$ ipython --no-banner

In [1]: import numpy as np

In [2]: import numpy.linalg as la

In [3]: np.set_printoptions(suppress=True, linewidth=160)

In [4]: rd = lambda a: np.round(a, 2) + 0

In [5]: J = np.load("sample10.npy")

In [6]: rd(J)
Out[6]: 
array([[ 1.18,  1.34,  0.31,  0.19, -0.45,  0.47,  1.4 , -0.67,  0.73, -1.06,  0.  ],
       [ 1.34,  1.13,  0.57, -1.45,  0.38, -0.94, -2.17, -0.02, -1.36,  0.44, -0.65],
       [ 0.31,  0.57,  0.55, -1.04, -1.87, -0.92,  0.38, -0.35,  0.72,  0.98,  0.31],
       [ 0.19, -1.45, -1.04,  0.95, -0.95,  0.86, -1.48, -1.65,  2.14,  0.84,  0.17],
       [-0.45,  0.38, -1.87, -0.95,  1.94, -1.08,  1.29, -0.21,  0.05, -1.86,  0.43],
       [ 0.47, -0.94, -0.92,  0.86, -1.08, -0.49,  1.05, -0.77,  0.77, -0.57, -0.99],
       [ 1.4 , -2.17,  0.38, -1.48,  1.29,  1.05,  0.53,  0.26,  0.77, -1.11, -2.51],
       [-0.67, -0.02, -0.35, -1.65, -0.21, -0.77,  0.26,  0.21, -0.29,  1.87, -0.17],
       [ 0.73, -1.36,  0.72,  2.14,  0.05,  0.77,  0.77, -0.29, -1.89,  0.66,  0.91],
       [-1.06,  0.44,  0.98,  0.84, -1.86, -0.57, -1.11,  1.87,  0.66, -1.35, -2.41],
       [ 0.  , -0.65,  0.31,  0.17,  0.43, -0.99, -2.51, -0.17,  0.91, -2.41,  2.25]])

In [7]: # equal to its transpose

In [8]: G = J.T @ J

In [9]: (J @ J.T).shape
Out[9]: (11, 11)

In [10]: la.matrix_rank(G)
Out[10]: np.int64(9)

In [11]: np.allclose(G, G.T)
Out[11]: True

In [12]: np.unique(J.round(6), axis=0).shape
Out[12]: (11, 11)

In [13]: np.abs(np.diag(la.qr(J)[1])) > 1e-9
Out[13]: array([ True,  True,  True,  True,  True,  True,  True,  True,  True, False, False])

In [14]: rd(la.eigvalsh(J).min())
Out[14]: np.float64(-5.0)

In [15]: np.all(la.eigvalsh(J) > 0)
Out[15]: np.False_

In [16]: F = np.load("data.npy")

In [17]: F
Out[17]: 
array([[-3,  0, -3,  0],
       [ 2,  0,  2,  0],
       [-3,  0, -3,  0],
       [ 2,  0,  2,  0]])

In [18]: # columns 0 and 2 are equal

In [19]: left, s, Vt = la.svd(F, full_matrices=False)

In [20]: np.cumsum(s ** 2) / np.sum(s ** 2)
Out[20]: array([1., 1., 1., 1.])

In [21]: np.abs(left[:, 0]).round(6).argmax()
Out[21]: np.int64(0)

In [22]: np.allclose(left * s @ Vt, F)
Out[22]: True

In [23]: rd(left.T @ F @ Vt.T)
Out[23]: 
array([[7.21, 0.  , 0.  , 0.  ],
       [0.  , 0.  , 0.  , 0.  ],
       [0.  , 0.  , 0.  , 0.  ],
       [0.  , 0.  , 0.  , 0.  ]])

In [24]: rd(Vt @ Vt.T)
Out[24]: 
array([[1., 0., 0., 0.],
       [0., 1., 0., 0.],
       [0., 0., 1., 0.],
       [0., 0., 0., 1.]])

In [25]: left.shape, s.shape, Vt.shape
Out[25]: ((4, 4), (4,), (4, 4))

In [26]: P = np.triu(np.array([[0, 5, 6, 0], [3, 2, 8, 4], [5, 5, 3, 8], [4, 1, 8, 1]]), 1) + np.eye(4)

In [27]: out = P @ F @ la.inv(P)

In [28]: rd(np.poly(out))
Out[28]: array([1., 6., 0., 0., 0.])

In [29]: la.matrix_rank(out)
Out[29]: np.int64(1)

In [30]: out
Out[30]: 
array([[  -11.,    55.,  -385.,  2860.],
       [  -14.,    70.,  -490.,  3640.],
       [   13.,   -65.,   455., -3380.],
       [    2.,   -10.,    70.,  -520.]])

In [31]: left, s, Vt = la.svd(out)

In [32]: evecs = Vt[:(s > 1e-8).sum()]

In [33]: rng = np.random.default_rng(9822)

In [34]: x = out[3] + 3 * out[2] + rng.integers(2) * np.eye(4)[3]

In [35]: x
Out[35]: array([    41.,   -205.,   1435., -10660.])

In [36]: rd(evecs.T @ evecs)
Out[36]: 
array([[ 0.  ,  0.  ,  0.  ,  0.  ],
       [ 0.  ,  0.  ,  0.  ,  0.02],
       [ 0.  ,  0.  ,  0.02, -0.13],
       [ 0.  ,  0.02, -0.13,  0.98]])

In [37]: mat = np.load("a.npy")

In [38]: mat
Out[38]: 
array([[ 6,  6,  5,  6,  5],
       [ 3,  3,  2,  3,  2],
       [ 3,  3,  2,  3,  2],
       [ 0,  0, -1,  0, -1],
       [ 3,  3,  2,  3,  2],
       [ 8,  8,  7,  8,  7],
       [-1, -1, -2, -1, -2]])

In [39]: # rows and columns are dependent

In [40]: G = mat.T @ mat

In [41]: np.trace(G), (mat ** 2).sum()
Out[41]: (np.int64(566), np.int64(566))

In [42]: rd(la.eigvalsh(G)[::-1])
Out[42]: array([561.6,   4.4,   0. ,   0. ,   0. ])

In [43]: rd(la.svd(mat, compute_uv=False) ** 2)
Out[43]: array([561.6,   4.4,   0. ,   0. ,   0. ])

In [44]: la.matrix_rank(G)
Out[44]: np.int64(2)

In [45]: np.allclose(mat[:-1].T @ la.lstsq(mat[:-1].T, mat[-1])[0], mat[-1])
Out[45]: True

In [46]: rd(mat @ la.pinv(mat) @ mat)
Out[46]: 
array([[ 6.,  6.,  5.,  6.,  5.],
       [ 3.,  3.,  2.,  3.,  2.],
       [ 3.,  3.,  2.,  3.,  2.],
       [ 0.,  0., -1.,  0., -1.],
       [ 3.,  3.,  2.,  3.,  2.],
       [ 8.,  8.,  7.,  8.,  7.],
       [-1., -1., -2., -1., -2.]])

In [47]: r = la.matrix_rank(mat)

In [48]: r
Out[48]: np.int64(2)

In [49]: null = la.svd(mat)[2][r:].T

In [50]: la.matrix_rank(mat.T @ mat), la.matrix_rank(mat @ mat.T)
Out[50]: (np.int64(2), np.int64(2))

In [51]: [int(la.matrix_rank(np.delete(mat, i, axis=0))) for i in range(7)]
Out[51]: [2, 2, 2, 2, 2, 2, 2]

In [52]: [int(la.matrix_rank(mat[:, :j + 1])) for j in range(5)]
Out[52]: [1, 1, 2, 2, 2]

In [53]: [int(la.matrix_rank(mat[:i])) for i in range(1, len(mat) + 1)]
Out[53]: [1, 2, 2, 2, 2, 2, 2]
